$ python -q
>>> import numpy as np
>>> np.set_printoptions(precision=2, suppress=True, linewidth=140)
>>> tidy = lambda a: np.round(a, 2) + 0
>>> F = 0.7 ** np.abs(np.subtract.outer(np.arange(12), np.arange(12)))
>>> print(tidy(F))
[[1.   0.7  0.49 0.34 0.24 0.17 0.12 0.08 0.06 0.04 0.03 0.02]
 [0.7  1.   0.7  0.49 0.34 0.24 0.17 0.12 0.08 0.06 0.04 0.03]
 [0.49 0.7  1.   0.7  0.49 0.34 0.24 0.17 0.12 0.08 0.06 0.04]
 [0.34 0.49 0.7  1.   0.7  0.49 0.34 0.24 0.17 0.12 0.08 0.06]
 [0.24 0.34 0.49 0.7  1.   0.7  0.49 0.34 0.24 0.17 0.12 0.08]
 [0.17 0.24 0.34 0.49 0.7  1.   0.7  0.49 0.34 0.24 0.17 0.12]
 [0.12 0.17 0.24 0.34 0.49 0.7  1.   0.7  0.49 0.34 0.24 0.17]
 [0.08 0.12 0.17 0.24 0.34 0.49 0.7  1.   0.7  0.49 0.34 0.24]
 [0.06 0.08 0.12 0.17 0.24 0.34 0.49 0.7  1.   0.7  0.49 0.34]
 [0.04 0.06 0.08 0.12 0.17 0.24 0.34 0.49 0.7  1.   0.7  0.49]
 [0.03 0.04 0.06 0.08 0.12 0.17 0.24 0.34 0.49 0.7  1.   0.7 ]
 [0.02 0.03 0.04 0.06 0.08 0.12 0.17 0.24 0.34 0.49 0.7  1.  ]]
>>> G = F.T @ F
>>> tidy(np.linalg.eigvalsh(G)[::-1])
array([20.31,  7.04,  2.23,  0.82,  0.36,  0.19,  0.11,  0.07,  0.05,  0.04,  0.04,  0.03])
>>> tidy(np.linalg.svd(F, compute_uv=False) ** 2)
array([20.31,  7.04,  2.23,  0.82,  0.36,  0.19,  0.11,  0.07,  0.05,  0.04,  0.04,  0.03])
>>> tidy(np.trace(G)), tidy((F ** 2).sum())
(np.float64(31.29), np.float64(31.29))
>>> K = np.load("run11.npy")
>>> tidy(K)
array([[-0.26,  0.25, -0.01,  0.12],
       [-0.26, -0.23, -0.32,  0.78],
       [ 0.51, -0.32, -0.26,  0.05],
       [ 0.09, -0.24, -0.1 , -0.48],
       [-0.43, -0.36, -0.66, -0.33],
       [-0.26,  0.69, -0.34, -0.16],
       [-0.6 , -0.35,  0.52, -0.1 ]])
>>> tidy(np.linalg.norm(K, axis=0))
array([1., 1., 1., 1.])
>>> print(tidy(np.linalg.pinv(K)))
[[-0.26 -0.26  0.51  0.09 -0.43 -0.26 -0.6 ]
 [ 0.25 -0.23 -0.32 -0.24 -0.36  0.69 -0.35]
 [-0.01 -0.32 -0.26 -0.1  -0.66 -0.34  0.52]
 [ 0.12  0.78  0.05 -0.48 -0.33 -0.16 -0.1 ]]
>>> M2 = np.c_[K[:, :1] @ np.array([[3]]), np.array([1, 0, 0, 0, 0, 2, 0])]
>>> print(tidy(M2))
[[-0.77  1.  ]
 [-0.77  0.  ]
 [ 1.53  0.  ]
 [ 0.26  0.  ]
 [-1.28  0.  ]
 [-0.77  2.  ]
 [-1.79  0.  ]]
>>> np.linalg.matrix_rank(M2)
np.int64(2)
>>> tidy(np.linalg.norm(M2 - K @ np.linalg.lstsq(K, M2)[0], axis=0))
array([0.  , 1.12])
>>> tidy(np.linalg.norm(np.linalg.qr(K)[0].T @ M2, axis=0) ** 2 / ((M2 ** 2).sum(axis=0) + 1e-12))
array([1.  , 0.75])
>>> J = np.loadtxt("w.csv", delimiter=",")
>>> J
array([[1., 0., 0., 0., 0., 0., 0., 0., 0., 0., 0.],
       [0., 0., 0., 0., 0., 1., 0., 0., 0., 0., 0.],
       [0., 0., 1., 0., 0., 0., 0., 0., 0., 0., 0.],
       [0., 0., 0., 0., 0., 0., 0., 1., 0., 0., 0.],
       [0., 0., 0., 0., 0., 0., 0., 0., 0., 1., 0.],
       [0., 1., 0., 0., 0., 0., 0., 0., 0., 0., 0.],
       [0., 0., 0., 0., 0., 0., 0., 0., 1., 0., 0.],
       [0., 0., 0., 0., 0., 0., 0., 0., 0., 0., 1.],
       [0., 0., 0., 1., 0., 0., 0., 0., 0., 0., 0.],
       [0., 0., 0., 0., 0., 0., 1., 0., 0., 0., 0.],
       [0., 0., 0., 0., 1., 0., 0., 0., 0., 0., 0.]])
>>> np.flatnonzero(np.linalg.matrix_power((J != 0) + (J.T != 0) + np.eye(11), 11)[4])
array([ 3,  4,  6,  7,  8,  9, 10])
>>> J @ J
array([[1., 0., 0., 0., 0., 0., 0., 0., 0., 0., 0.],
       [0., 1., 0., 0., 0., 0., 0., 0., 0., 0., 0.],
       [0., 0., 1., 0., 0., 0., 0., 0., 0., 0., 0.],
       [0., 0., 0., 0., 0., 0., 0., 0., 0., 0., 1.],
       [0., 0., 0., 0., 0., 0., 1., 0., 0., 0., 0.],
       [0., 0., 0., 0., 0., 1., 0., 0., 0., 0., 0.],
       [0., 0., 0., 1., 0., 0., 0., 0., 0., 0., 0.],
       [0., 0., 0., 0., 1., 0., 0., 0., 0., 0., 0.],
       [0., 0., 0., 0., 0., 0., 0., 1., 0., 0., 0.],
       [0., 0., 0., 0., 0., 0., 0., 0., 1., 0., 0.],
       [0., 0., 0., 0., 0., 0., 0., 0., 0., 1., 0.]])
>>> print((np.linalg.matrix_power((J != 0) + (J.T != 0) + np.eye(11), 11) > 0).astype(int))
[[1 0 0 0 0 0 0 0 0 0 0]
 [0 1 0 0 0 1 0 0 0 0 0]
 [0 0 1 0 0 0 0 0 0 0 0]
 [0 0 0 1 1 0 1 1 1 1 1]
 [0 0 0 1 1 0 1 1 1 1 1]
 [0 1 0 0 0 1 0 0 0 0 0]
 [0 0 0 1 1 0 1 1 1 1 1]
 [0 0 0 1 1 0 1 1 1 1 1]
 [0 0 0 1 1 0 1 1 1 1 1]
 [0 0 0 1 1 0 1 1 1 1 1]
 [0 0 0 1 1 0 1 1 1 1 1]]
>>> O, r_ = np.linalg.qr(J)
>>> np.trace(O @ O.T)
np.float64(11.0)
>>> rng = np.random.default_rng(7530)
>>> idx = rng.permutation(11)
>>> print(idx)
[ 8  0  3  9  7  4  5  1  6 10  2]
>>> M2 = J[idx][:, idx]
>>> np.diag(M2)
array([0., 1., 0., 0., 0., 0., 0., 0., 0., 0., 1.])
>>> tidy(np.sort(np.abs(np.linalg.eigvals(M2))))
array([1., 1., 1., 1., 1., 1., 1., 1., 1., 1., 1.])
>>> print(np.trace(M2))
2.0
>>> M2
array([[0., 0., 1., 0., 0., 0., 0., 0., 0., 0., 0.],
       [0., 1., 0., 0., 0., 0., 0., 0., 0., 0., 0.],
       [0., 0., 0., 0., 1., 0., 0., 0., 0., 0., 0.],
       [0., 0., 0., 0., 0., 0., 0., 0., 1., 0., 0.],
       [0., 0., 0., 0., 0., 0., 0., 0., 0., 1., 0.],
       [0., 0., 0., 1., 0., 0., 0., 0., 0., 0., 0.],
       [0., 0., 0., 0., 0., 0., 0., 1., 0., 0., 0.],
       [0., 0., 0., 0., 0., 0., 1., 0., 0., 0., 0.],
       [1., 0., 0., 0., 0., 0., 0., 0., 0., 0., 0.],
       [0., 0., 0., 0., 0., 1., 0., 0., 0., 0., 0.],
       [0., 0., 0., 0., 0., 0., 0., 0., 0., 0., 1.]])
>>> tidy(np.linalg.det(M2)), tidy(np.linalg.det(J[idx]))
(np.float64(-1.0), np.float64(1.0))
>>> np.allclose(M2, J)
False
>>> A = np.loadtxt("case17.csv", delimiter=",")
>>> print(A)
[[10. 11.  2.  3. 10.]
 [11. 13.  4.  6. 11.]
 [ 2.  4.  4.  6.  2.]
 [ 3.  6.  6.  9.  3.]
 [10. 11.  2.  3. 10.]]
>>> M2 = A[0, 0] * A[1:] - np.outer(A[1:, 0], A[0])
>>> M2
array([[ 0.,  9., 18., 27.,  0.],
       [ 0., 18., 36., 54.,  0.],
       [ 0., 27., 54., 81.,  0.],
       [ 0.,  0.,  0.,  0.,  0.]])
>>> print(np.flatnonzero(~M2.round(6).any(axis=1)))
[3]
>>> rank = np.linalg.matrix_rank(M2)
>>> print(rank)
1
>>> N = np.linalg.svd(M2)[2][rank:].T
>>> np.linalg.matrix_rank(M2.T @ M2), np.linalg.matrix_rank(M2 @ M2.T)
(np.int64(1), np.int64(1))
>>> print([int(np.linalg.matrix_rank(M2[:, :j + 1])) for j in range(5)])
[0, 1, 1, 1, 1]
>>> [int(np.linalg.matrix_rank(M2[:i])) for i in range(1, len(M2) + 1)]
[1, 1, 1, 1]
>>> np.allclose(M2 @ N, 0)
True
>>> left, sigma, Vh = np.linalg.svd(A)
>>> evecs = Vh[:(sigma > 1e-8).sum()]
>>> vec = A[2] + -1 * A[3] + rng.integers(2) * np.eye(5)[2]
>>> print(vec)
[-1. -2. -2. -3. -1.]
>>> np.linalg.matrix_rank(np.vstack([A, vec]))
np.int64(2)
>>> print(tidy(np.diag(evecs.T @ evecs)))
[0.34 0.37 0.29 0.66 0.34]
>>> print(tidy(np.linalg.norm(vec - evecs.T @ evecs @ vec)))
0.0
>>> print(tidy(A @ np.linalg.pinv(A) @ A))
[[10. 11.  2.  3. 10.]
 [11. 13.  4.  6. 11.]
 [ 2.  4.  4.  6.  2.]
 [ 3.  6.  6.  9.  3.]
 [10. 11.  2.  3. 10.]]
>>> np.abs(np.diag(np.linalg.qr(A)[1])) > 1e-9
array([ True,  True, False, False, False])
>>> print(np.unique(A.round(6), axis=0).shape)
(4, 5)
>>> np.allclose(A[:-1].T @ np.linalg.lstsq(A[:-1].T, A[-1])[0], A[-1])
True
>>> E = np.load("data.npy")
>>> E
array([[-2, -2, -3,  3,  1, -3,  1,  2,  2],
       [ 0, -2,  1,  3, -2,  1,  2,  3,  0],
       [ 0,  0, -2,  3,  1,  3,  1,  1,  1],
       [ 0,  0,  0,  3,  3,  2,  0,  3,  2],
       [ 0,  0,  0,  0, -1, -3, -3,  0, -2],
       [ 0,  0,  0,  0,  0, -3,  3,  1,  0],
       [ 0,  0,  0,  0,  0,  0, -3,  3,  3],
       [ 0,  0,  0,  0,  0,  0,  0,  0, -3],
       [ 0,  0,  0,  0,  0,  0,  0,  0,  1]])
>>> M2 = E[0, 0] * E[1:] - np.outer(E[1:, 0], E[0])
>>> print(M2)
[[ 0  4 -2 -6  4 -2 -4 -6  0]
 [ 0  0  4 -6 -2 -6 -2 -2 -2]
 [ 0  0  0 -6 -6 -4  0 -6 -4]
 [ 0  0  0  0  2  6  6  0  4]
 [ 0  0  0  0  0  6 -6 -2  0]
 [ 0  0  0  0  0  0  6 -6 -6]
 [ 0  0  0  0  0  0  0  0  6]
 [ 0  0  0  0  0  0  0  0 -2]]
>>> np.linalg.matrix_rank(M2), np.linalg.matrix_rank(E)
(np.int64(7), np.int64(8))
>>> np.flatnonzero(~M2.round(6).any(axis=1))
array([], dtype=int64)
>>> E[:, 0] / E[0, 0]
array([ 1., -0., -0., -0., -0., -0., -0., -0., -0.])
>>> left, sigma, Vh = np.linalg.svd(E)
>>> np.argmax(sigma[:-1] / (sigma[1:] + 1e-6)) + 1
np.int64(8)
>>> M2 = left[:, :8] @ np.diag(sigma[:8]) @ Vh[:8]
>>> np.linalg.matrix_rank(M2)
np.int64(8)
>>> np.linalg.matrix_rank(E, rtol=0.05)
np.int64(8)
>>> tidy(np.linalg.norm(E - M2, 2)), tidy(sigma[8])
(np.float64(0.0), np.float64(0.0))
>>> mat = 3 * np.eye(11) + np.ones((11, 11))
>>> mat
array([[4., 1., 1., 1., 1., 1., 1., 1., 1., 1., 1.],
       [1., 4., 1., 1., 1., 1., 1., 1., 1., 1., 1.],
       [1., 1., 4., 1., 1., 1., 1., 1., 1., 1., 1.],
       [1., 1., 1., 4., 1., 1., 1., 1., 1., 1., 1.],
       [1., 1., 1., 1., 4., 1., 1., 1., 1., 1., 1.],
       [1., 1., 1., 1., 1., 4., 1., 1., 1., 1., 1.],
       [1., 1., 1., 1., 1., 1., 4., 1., 1., 1., 1.],
       [1., 1., 1., 1., 1., 1., 1., 4., 1., 1., 1.],
       [1., 1., 1., 1., 1., 1., 1., 1., 4., 1., 1.],
       [1., 1., 1., 1., 1., 1., 1., 1., 1., 4., 1.],
       [1., 1., 1., 1., 1., 1., 1., 1., 1., 1., 4.]])
>>> print(mat @ (-1.0) ** np.arange(11))
[ 4. -2.  4. -2.  4. -2.  4. -2.  4. -2.  4.]
>>> np.allclose(mat @ mat.T, mat.T @ mat)
True
>>> mat @ np.ones(11)
array([14., 14., 14., 14., 14., 14., 14., 14., 14., 14., 14.])
>>> print(tidy(np.sort(np.abs(np.fft.fft(mat[0])))), tidy(np.sort(np.linalg.svd(mat, compute_uv=False))))
[ 3.  3.  3.  3.  3.  3.  3.  3.  3.  3. 14.] [ 3.  3.  3.  3.  3.  3.  3.  3.  3.  3. 14.]
